% python3 -q
>>> import numpy as np
>>> np.set_printoptions(suppress=True, linewidth=200)
>>> W0 = np.loadtxt("w.csv", delimiter=",")
>>> W0
array([[ 5., -1.,  1., -4.],
       [ 2., -2.,  1., -1.],
       [ 2., -2.,  1., -1.],
       [ 3.,  1.,  0., -3.],
       [ 0.,  0.,  0.,  0.],
       [ 0.,  0.,  0.,  0.],
       [ 0., -2.,  0.,  2.],
       [ 1., -6.,  0.,  4.],
       [ 1., -6.,  0.,  4.],
       [ 0., -2.,  0.,  2.],
       [ 0.,  0.,  0.,  0.],
       [ 0., -2.,  0.,  2.],
       [ 5., -1.,  1., -4.],
       [ 0.,  0.,  0.,  0.],
       [-1., -2., -1.,  3.],
       [-1., -2., -1.,  3.],
       [ 2., -2.,  1., -1.],
       [ 2., -4.,  1.,  1.],
       [-1., -2., -1.,  3.],
       [ 5., -1.,  1., -4.],
       [-1., -2., -1.,  3.],
       [ 0.,  0.,  0.,  0.],
       [ 0., -2.,  0.,  2.],
       [-1., -2., -1.,  3.],
       [ 2., -1., -1.,  0.]])
>>> # row 2 repeats row 1
>>> x0 = np.array([1, 2, 2, 3])
>>> y = W0 @ x0
>>> np.round(np.linalg.solve(W0.T @ W0, W0.T @ y), 2)
array([1., 2., 2., 3.])
>>> np.round(np.linalg.pinv(W0) @ W0, 2) + 0
array([[1., 0., 0., 0.],
       [0., 1., 0., 0.],
       [0., 0., 1., 0.],
       [0., 0., 0., 1.]])
>>> np.round(np.linalg.lstsq(W0, y)[0], 2)
array([1., 2., 2., 3.])
>>> rng = np.random.default_rng(447980)
>>> y = y + 0.05 * rng.normal(size=25)
>>> y.round(2)
array([-6.95, -2.93, -2.93, -3.96,  0.02,  0.03,  1.91,  0.97,  0.92,  2.01, -0.09,  2.04, -7.06, -0.05,  2.03,  2.01, -2.91, -1.03,  2.03, -6.9 ,  1.99, -0.06,  1.98,  1.92, -2.05])
>>> coef, *_ = np.linalg.lstsq(W0, y)
>>> round(np.linalg.norm(y - W0 @ coef), 2)
np.float64(0.25)
>>> np.round(W0.T @ (y - W0 @ coef), 2) + 0
array([0., 0., 0., 0.])
